$ python3 -q
>>> import numpy as np
>>> np.set_printoptions(precision=3, suppress=True, linewidth=160)
>>> feats = np.loadtxt("w.csv", delimiter=",")
>>> feats
array([[-2.,  1., -3.,  0.,  5.,  4., -3., -5.],
       [ 1.,  6.,  5.,  5., -2.,  0., -3., -2.],
       [-3.,  5.,  2.,  4., -6.,  4., -3.,  0.],
       [ 0.,  5.,  4.,  2.,  0., -1., -6., -1.],
       [ 5., -2., -6.,  0., -2., -3.,  2.,  6.],
       [ 4.,  0.,  4., -1., -3.,  2.,  0.,  5.],
       [-3., -3., -3., -6.,  2.,  0., -4.,  0.],
       [-5., -2.,  0., -1.,  6.,  5.,  0.,  2.]])
>>> np.all(np.linalg.eigvalsh(feats) > 0)
np.False_
>>> vals, vecs = np.linalg.eigh(feats)
>>> x = np.array([5, -5, -6, 8, -6, -9, -9, -3])
>>> round(x @ feats @ x / (x @ x), 3), round(float(vals[0]), 3), round(float(vals[-1]), 3)
(np.float64(0.42), -15.234, 17.552)
>>> x @ feats @ x
np.float64(150.0)
>>> (np.sign(vecs[:, -1].round(6)) == np.sign(vecs[0, -1].round(6))).astype(int)
array([1, 0, 0, 0, 1, 0, 1, 1])
>>> x = np.array([2, -1, -5, 4, 1, 1, -2, 5])
>>> y = feats @ x
>>> y
array([  0., -15.,  -1., -11.,  63.,   8.,  -2.,   9.])
>>> np.linalg.solve(feats, y + feats[:, 6])
array([ 2., -1., -5.,  4.,  1.,  1., -1.,  5.])
>>> np.linalg.solve(feats, 4 * y)
array([  8.,  -4., -20.,  16.,   4.,   4.,  -8.,  20.])
>>> mat = np.load("x.npy")
>>> mat
array([[10.021, -5.019, -4.984, -4.971, 15.015, 15.001, -0.004,  0.01 ,  5.008, -4.993, 15.018],
       [ 9.974, -5.029, -5.028, -4.997, 14.957, 15.026,  0.004,  0.03 ,  5.005, -5.019, 14.988],
       [ 6.015, -3.008, -3.037, -2.993,  9.003,  9.   , -0.003,  0.02 ,  2.997, -3.01 ,  8.972],
       [ 6.015, -3.021, -3.007, -3.014,  8.983,  8.988,  0.001, -0.005,  2.969, -2.992,  8.998],
       [ 2.008, -0.988, -1.004, -0.977,  2.947,  2.975,  0.019, -0.013,  0.983, -0.999,  3.006],
       [-0.002,  0.   ,  0.002,  0.023,  0.017,  0.033,  0.019, -0.034, -0.008,  0.014, -0.008]])
>>> mat.sum(axis=0)
array([ 34.031, -17.065, -17.058, -16.929,  50.922,  51.023,   0.036,   0.008,  16.954, -16.999,  50.974])
>>> mat.mean(axis=0)
array([ 5.672, -2.844, -2.843, -2.821,  8.487,  8.504,  0.006,  0.001,  2.826, -2.833,  8.496])
>>> np.unravel_index(np.abs(mat).argmax(), mat.shape)
(np.int64(1), np.int64(5))
>>> np.abs(mat).max()
np.float64(15.026)
>>> np.count_nonzero(mat)
np.int64(65)
>>> np.linalg.svd(mat, compute_uv=False)
array([49.837,  0.075,  0.06 ,  0.058,  0.048,  0.038])
>>> mat.sum(axis=1)
array([40.102, 39.911, 23.956, 23.915,  7.957,  0.056])
>>> T = np.stack([mat, -2 * mat, mat[::-1]])
>>> np.linalg.matrix_rank(T)
array([6, 6, 6])
>>> T.shape
(3, 6, 11)
>>> np.linalg.matrix_rank(T.reshape(3, -1))
np.int64(2)
>>> (T @ mat.T).shape
(3, 6, 6)
>>> U, sig, Vh = np.linalg.svd(mat)
>>> sig
array([49.837,  0.075,  0.06 ,  0.058,  0.048,  0.038])
>>> np.argmax(sig[:-1] / (sig[1:] + 1e-6)) + 1
np.int64(1)
>>> out = U[:, :1] @ np.diag(sig[:1]) @ Vh[:1]
>>> round(np.abs(mat - out).max(), 3)
np.float64(0.034)
>>> np.round(np.linalg.norm(mat - out, 2), 3), np.round(sig[1], 3)
(np.float64(0.075), np.float64(0.075))
>>> U, sig, Vh = np.linalg.svd(mat, full_matrices=False)
>>> sig / sig[0]
array([1.   , 0.002, 0.001, 0.001, 0.001, 0.001])
>>> round(np.sqrt((sig ** 2).sum()), 3), round(np.linalg.norm(mat), 3)
(np.float64(49.837), np.float64(49.837))
>>> np.round(np.abs(Vh[0]), 3) + 0
array([0.334, 0.167, 0.167, 0.166, 0.499, 0.5  , 0.   , 0.001, 0.167, 0.167, 0.5  ])
>>> np.abs(U[:, 0]).round(6).argmax()
np.int64(0)
>>> U.shape, sig.shape, Vh.shape
((6, 6), (6,), (6, 11))
>>> G = mat.T @ mat
>>> np.diag(G)
array([276.294,  69.632,  69.394,  68.678, 619.595, 621.447,   0.001,   0.003,  68.893,  69.131, 620.677])
>>> np.linalg.matrix_rank(G)
np.int64(6)
>>> np.round(np.linalg.eigvalsh(G)[::-1], 3) + 0
array([2483.729,    0.006,    0.004,    0.003,    0.002,    0.001,    0.   ,    0.   ,    0.   ,    0.   ,    0.   ])
>>> np.linalg.svd(mat, compute_uv=False) ** 2
array([2483.729,    0.006,    0.004,    0.003,    0.002,    0.001])
>>> round(float(np.trace(G)), 3), np.round((mat ** 2).sum(), 3)
(2483.745, np.float64(2483.745))
>>> F = np.loadtxt("run12.csv", delimiter=",")
>>> F
array([[ 0.5  ,  0.   ,  0.   ,  0.866,  0.   ,  0.   ,  0.   ,  0.   ],
       [ 0.   ,  1.   ,  0.   ,  0.   ,  0.   ,  0.   ,  0.   ,  0.   ],
       [ 0.   ,  0.   ,  1.   ,  0.   ,  0.   ,  0.   ,  0.   ,  0.   ],
       [-0.866,  0.   ,  0.   ,  0.5  ,  0.   ,  0.   ,  0.   ,  0.   ],
       [ 0.   ,  0.   ,  0.   ,  0.   ,  1.   ,  0.   ,  0.   ,  0.   ],
       [ 0.   ,  0.   ,  0.   ,  0.   ,  0.   ,  1.   ,  0.   ,  0.   ],
       [ 0.   ,  0.   ,  0.   ,  0.   ,  0.   ,  0.   ,  1.   ,  0.   ],
       [ 0.   ,  0.   ,  0.   ,  0.   ,  0.   ,  0.   ,  0.   ,  1.   ]])
>>> F[6] @ F[2]
np.float64(0.0)
>>> round(np.linalg.norm(F, 1), 3), round(float(np.linalg.norm(F, np.inf)), 3)
(np.float64(1.366), 1.366)
>>> round(float(np.linalg.norm(F[6] - F[2])), 3)
1.414
>>> np.linalg.norm(F, axis=0)
array([1., 1., 1., 1., 1., 1., 1., 1.])
>>> round(np.linalg.norm(F[6], 1), 3), round(float(np.linalg.norm(F[6], np.inf)), 3)
(np.float64(1.0), 1.0)
